$ python -q
>>> import numpy as np
>>> np.set_printoptions(suppress=True, linewidth=200)
>>> J = np.load("x.npy")
>>> J
array([[  2,  12,  18,   2,  12,  18],
       [ 10,  10,  14,  10,  10,  14],
       [  0,  14,  18,   0,  14,  18],
       [ -3, -18, -27,  -1,  -6,  -9],
       [-15, -15, -21,  -5,  -5,  -7],
       [  0, -21, -27,   0,  -7,  -9]])
>>> r0 = np.array([-2, 3, 2, -1, 1, 1])
>>> M2 = J + np.outer(r0, np.eye(6)[4])
>>> np.round(np.linalg.det(M2) / np.linalg.det(J), 4), round(1 + np.linalg.solve(J, r0)[4], 4)
(np.float64(5.6524), np.float64(5.6524))
>>> np.linalg.matrix_rank(np.linalg.inv(M2) - np.linalg.inv(J), tol=1e-8)
np.int64(1)
>>> M2 = np.array([[-3, 0], [0, -2], [-1, 1], [-3, -3], [-2, 5], [-3, -2]])
>>> M2.T @ J.T
array([[-108, -136, -100,   78,  112,   68],
       [  12,  -14,   24,    0,   13,   -2]])
>>> np.einsum("ik,kj->ji", J, M2)
array([[-108, -136, -100,   78,  112,   68],
       [  12,  -14,   24,    0,   13,   -2]])
>>> np.linalg.matrix_rank(np.vstack([J, M2.T]))
np.int64(6)
>>> J @ M2
array([[-108,   12],
       [-136,  -14],
       [-100,   24],
       [  78,    0],
       [ 112,   13],
       [  68,   -2]])
>>> np.einsum("ij->j", J)
array([ -6, -18, -25,   6,  18,  25])
>>> round(float(np.linalg.norm(J, "nuc")), 4)
116.1996
>>> round(np.linalg.norm(J) ** 2 / np.linalg.norm(J, 2) ** 2, 4)
np.float64(1.1087)
>>> round(float(np.linalg.norm(J[0] - J[1])), 4)
12.9615
>>> round(np.linalg.norm(J[0], 1), 4), np.round(np.linalg.norm(J[0], np.inf), 4)
(np.float64(64.0), np.float64(18.0))
>>> x = np.array([1, 5, 8, 3, 6, 0])
>>> np.sign((J @ x).round(6))
array([ 1,  1,  1, -1, -1, -1])
>>> J @ np.ones(6)
array([ 64.,  68.,  64., -64., -68., -64.])
>>> J @ (2 * x)
array([ 568,  524,  596, -696, -606, -726])
>>> rng = np.random.default_rng(43316)
>>> E = np.triu(rng.random((3, 3)) < 0.8, 1).astype(int)
>>> E = E + E.T
>>> E
array([[0, 1, 1],
       [1, 0, 1],
       [1, 1, 0]])
>>> vals, V = np.linalg.eig(E)
>>> vals.round(4)
array([-1.,  2., -1.])
>>> np.round(np.sort(np.linalg.eigvals(np.linalg.inv(E))), 4)
array([-1. , -1. ,  0.5])
>>> np.round(np.sort(np.linalg.eigvals(E.T)), 4)
array([-1., -1.,  2.])
>>> np.round(np.sort(np.linalg.eigvals(E @ E)), 4)
array([1., 1., 4.])
>>> np.round(np.prod(vals), 4)
np.float64(2.0)
>>> np.fft.fft(E[0])
array([ 2.+0.j, -1.+0.j, -1.+0.j])
>>> E @ np.ones(3)
array([2., 2., 2.])
>>> (E @ E)[0]
array([2, 1, 1])
>>> np.allclose(E @ E.T, E.T @ E)
True
>>> feats = np.load("test17.npy")
>>> feats
array([[3, 1, 4],
       [1, 4, 5],
       [2, 2, 3]])
>>> Q, V = np.linalg.qr(feats[:, :1])[0], np.linalg.qr(feats[:, 1:])[0]
>>> s = np.linalg.svd(Q.T @ V, compute_uv=False)
>>> (s > 0.9).sum()
np.int64(1)
>>> s.round(4)
array([0.9708])
>>> r0 = np.array([5, 1])
>>> np.cross(feats[2, :3], feats[0, :3])
array([ 5,  1, -4])
>>> np.convolve(feats[2], r0)
array([10, 12, 17,  3])
>>> np.polyval(r0, feats[2])
array([11, 11, 16])
>>> np.correlate(feats[2], feats[0], "full")
array([ 8, 10, 20,  9,  9])
>>> labels = rng.permutation(3)
>>> labels
array([2, 0, 1])
>>> M2 = feats[labels][:, labels]
>>> np.round(np.sort(np.abs(np.linalg.eigvals(M2))), 4)
array([0.5542, 2.4489, 8.1053])
>>> np.allclose(M2, feats)
False
>>> np.diag(M2)
array([3, 3, 4])
>>> round(float(np.linalg.det(M2)), 4), round(np.linalg.det(feats[labels]), 4)
(-11.0, np.float64(-11.0))
>>> np.trace(M2)
np.int64(10)
>>> M2
array([[3, 2, 2],
       [4, 3, 1],
       [5, 1, 4]])
>>> vals, V = np.linalg.eig(feats)
>>> np.round(np.sort(np.linalg.eigvals(np.linalg.inv(feats))), 4)
array([-1.8045,  0.1234,  0.4083])
>>> np.round(np.sort(np.linalg.eigvals(feats.T)), 4)
array([-0.5542,  2.4489,  8.1053])
>>> np.round(feats @ V[:, 0] - vals[0] * V[:, 0], 4) + 0
array([0., 0., 0.])
>>> vals.round(4)
array([ 8.1053,  2.4489, -0.5542])
>>> K = np.loadtxt("w.csv", delimiter=",")
>>> K.round(4)
array([[ 1.    ,  0.    ,  0.    ],
       [ 0.    ,  0.809 , -0.5878],
       [ 0.    ,  0.5878,  0.809 ]])
>>> # 2 blocks once reordered
>>> np.allclose(K, K.T)
False
>>> round(float(np.linalg.det(K)), 4)
1.0
>>> round(float(np.abs(np.linalg.eigvals(K)).max()), 4)
1.0
>>> np.round(np.trace(K), 4)
np.float64(2.618)
>>> np.round(K @ K, 4)
array([[ 1.    ,  0.    ,  0.    ],
       [ 0.    ,  0.309 , -0.9511],
       [ 0.    ,  0.9511,  0.309 ]])
>>> arr = np.load("arr.npy")
>>> arr
array([[ 1.3002,  0.812 ,  0.1351],
       [ 1.0125,  1.0034,  0.3193],
       [ 0.9736,  0.8004,  0.3754],
       [ 0.7605,  0.9804,  0.1279],
       [ 1.3533,  1.2806, -0.0941],
       [ 2.5413,  0.0922, -0.2019],
       [ 1.6811,  0.8186,  0.1737],
       [ 1.995 , -0.4337,  0.128 ],
       [ 2.0597,  0.0479, -0.6847],
       [ 1.9845, -0.4889,  0.3379]])
>>> gram = np.cov(arr, rowvar=False)
>>> np.round(np.median(arr, axis=0), 4)
array([1.5172, 0.8062, 0.1316])
>>> gram.round(4)
array([[ 0.3322, -0.2768, -0.093 ],
       [-0.2768,  0.4003,  0.0336],
       [-0.093 ,  0.0336,  0.1021]])
>>> M2 = np.c_[arr[:, :2] @ np.array([[2, 0], [1, 1]]), np.array([-4, 4, -2, -7, 7, 9, -5, 4, -5, -9])]
>>> M2.round(4)
array([[ 3.4124,  0.812 , -4.    ],
       [ 3.0284,  1.0034,  4.    ],
       [ 2.7476,  0.8004, -2.    ],
       [ 2.5014,  0.9804, -7.    ],
       [ 3.9872,  1.2806,  7.    ],
       [ 5.1748,  0.0922,  9.    ],
       [ 4.1808,  0.8186, -5.    ],
       [ 3.5563, -0.4337,  4.    ],
       [ 4.1673,  0.0479, -5.    ],
       [ 3.4801, -0.4889, -9.    ]])
>>> np.linalg.matrix_rank(np.c_[arr, M2])
np.int64(4)
>>> np.round(np.linalg.lstsq(arr, M2[:, 0])[0], 4) + 0
array([2., 1., 0.])
>>> np.round(np.linalg.norm(M2 - arr @ np.linalg.lstsq(arr, M2)[0], axis=0), 4) + 0
array([ 0.    ,  0.    , 18.6327])
>>> M2 = np.linalg.inv(J)
>>> np.round(np.linalg.cond(J), 4)
np.float64(139.539)
>>> np.round(np.linalg.det(J) * M2, 4)
array([[  2624.,  -5904.,   1968.,   5248., -11808.,   3936.],
       [ 29520.,  -5904., -24928.,  59040., -11808., -49856.],
       [-22960.,   4592.,  16400., -45920.,   9184.,  32800.],
       [ -7872.,  17712.,  -5904.,  -5248.,  11808.,  -3936.],
       [-88560.,  17712.,  74784., -59040.,  11808.,  49856.],
       [ 68880., -13776., -49200.,  45920.,  -9184., -32800.]])
>>> np.allclose(M2, J.T)
False
>>> (np.abs(M2) > 1e-9).astype(int)
array([[1, 1, 1, 1, 1, 1],
       [1, 1, 1, 1, 1, 1],
       [1, 1, 1, 1, 1, 1],
       [1, 1, 1, 1, 1, 1],
       [1, 1, 1, 1, 1, 1],
       [1, 1, 1, 1, 1, 1]])
>>> np.round(J @ M2, 4) + 0
array([[1., 0., 0., 0., 0., 0.],
       [0., 1., 0., 0., 0., 0.],
       [0., 0., 1., 0., 0., 0.],
       [0., 0., 0., 1., 0., 0.],
       [0., 0., 0., 0., 1., 0.],
       [0., 0., 0., 0., 0., 1.]])
>>> W = np.array([[0, 2, -1, 3], [0, 0, 1, 0], [0, 2, 3, -2]])
>>> c = np.array([4, 2, -2, -1])
>>> act = np.maximum(arr @ W + c, 0)
>>> (act > 0).mean(axis=0)
array([1., 1., 0., 1.])
>>> np.linalg.matrix_rank(act)
np.int64(3)
>>> basis = np.array([[0, 1, -1], [-2, -2, -2], [0, -2, -2], [-1, 0, -1]])
>>> W @ basis
array([[ -7,  -2,  -5],
       [  0,  -2,  -2],
       [ -2, -10,  -8]])
>>> (act @ basis).round(6).argmax(axis=1)
array([1, 1, 1, 1, 1, 1, 1, 1, 1, 1])
>>> X = np.loadtxt("run8.csv", delimiter=",")
>>> X
array([[ 0., -1.,  3., -2.],
       [-3.,  1.,  0.,  2.],
       [ 2.,  0.,  2., -1.],
       [ 3.,  3., -3., -3.],
       [-2., -2.,  3.,  1.]])
>>> M2 = np.c_[X[:, :3] @ np.array([[2, -2, -3], [2, -3, 2], [0, -2, 2]]), np.array([0, -1, 3, -2, 2])]
>>> M2
array([[-2., -3.,  4.,  0.],
       [-4.,  3., 11., -1.],
       [ 4., -8., -2.,  3.],
       [12., -9., -9., -2.],
       [-8.,  4.,  8.,  2.]])
>>> np.linalg.matrix_rank(M2)
np.int64(4)
>>> np.linalg.matrix_rank(np.c_[X, M2])
np.int64(5)
>>> np.round(np.linalg.norm(M2 - X @ np.linalg.lstsq(X, M2)[0], axis=0), 4) + 0
array([0.    , 0.    , 0.    , 0.8115])
>>> np.round(np.linalg.lstsq(X, M2[:, 0])[0], 4) + 0
array([2., 2., 0., 0.])
>>> P = X @ np.linalg.solve(X.T @ X, X.T)
>>> P.round(4) + 0
array([[ 0.8699, -0.0325,  0.    ,  0.1626,  0.2927],
       [-0.0325,  0.9919,  0.    ,  0.0407,  0.0732],
       [ 0.    ,  0.    ,  1.    ,  0.    ,  0.    ],
       [ 0.1626,  0.0407,  0.    ,  0.7967, -0.3659],
       [ 0.2927,  0.0732,  0.    , -0.3659,  0.3415]])
>>> round(np.trace(P), 4)
np.float64(4.0)
>>> np.allclose(P @ P, P)
True
>>> np.round(np.linalg.norm(X, axis=1), 4)
array([3.7417, 3.7417, 3.    , 6.    , 4.2426])
>>> np.linalg.norm(X, axis=1).argmax()
np.int64(3)
>>> F = np.loadtxt("dump.csv", delimiter=",")
>>> F
array([[ 0.,  2.,  0.,  0.,  0.,  0.,  0.],
       [ 0.,  0.,  0.,  0.,  2.,  0.,  0.],
       [ 0.,  0.,  0.,  0.,  0.,  0.,  0.],
       [ 0.,  0.,  2.,  0.,  0.,  0.,  0.],
       [-1.,  0.,  0.,  0.,  0.,  0.,  0.],
       [ 0.,  0.,  0., -2.,  0.,  0.,  0.],
       [ 0.,  0.,  0.,  0.,  0., -1.,  0.]])
>>> np.round(np.sort(np.linalg.eigvals(F).real), 4)
array([-1.5874,  0.    ,  0.    ,  0.    ,  0.    ,  0.7937,  0.7937])
>>> round(np.linalg.det(F), 4)
np.float64(0.0)
>>> (np.linalg.matrix_power((F != 0) + (F.T != 0) + np.eye(7), 7) > 0).astype(int)
array([[1, 1, 0, 0, 1, 0, 0],
       [1, 1, 0, 0, 1, 0, 0],
       [0, 0, 1, 1, 0, 1, 1],
       [0, 0, 1, 1, 0, 1, 1],
       [1, 1, 0, 0, 1, 0, 0],
       [0, 0, 1, 1, 0, 1, 1],
       [0, 0, 1, 1, 0, 1, 1]])
>>> F[:, 4] @ F[:, 3]
np.float64(0.0)
>>> np.round(np.linalg.pinv(F), 4)
array([[ 0. ,  0. ,  0. ,  0. , -1. ,  0. ,  0. ],
       [ 0.5,  0. ,  0. ,  0. ,  0. ,  0. ,  0. ],
       [ 0. ,  0. ,  0. ,  0.5,  0. ,  0. ,  0. ],
       [ 0. ,  0. ,  0. ,  0. ,  0. , -0.5,  0. ],
       [ 0. ,  0.5,  0. ,  0. ,  0. ,  0. ,  0. ],
       [ 0. ,  0. ,  0. ,  0. ,  0. ,  0. , -1. ],
       [ 0. ,  0. ,  0. ,  0. ,  0. ,  0. ,  0. ]])
>>> np.round(np.linalg.svd(F, compute_uv=False), 4)
array([2., 2., 2., 2., 1., 1., 0.])
>>> Q, _ = np.linalg.qr(np.array([[0.8, -0.5, -0.4], [1.0, 1.0, -0.5], [-2.8, -0.8, 0.1]]))
>>> vals = np.array([0, 1, 1])
>>> data = Q @ np.diag(vals) @ Q.T
>>> data.round(4)
array([[ 0.9325, -0.0844,  0.2363],
       [-0.0844,  0.8945,  0.2954],
       [ 0.2363,  0.2954,  0.173 ]])
>>> # symmetric
>>> rank = np.linalg.matrix_rank(data)
>>> rank
np.int64(2)
>>> null = np.linalg.svd(data)[2][rank:].T
>>> np.round(data @ null, 4) + 0
array([[0.],
       [0.],
       [0.]])
>>> np.round(null[:, 0] / null[np.abs(null[:, 0]).round(6).argmax(), 0], 4)
array([-0.2857, -0.3571,  1.    ])
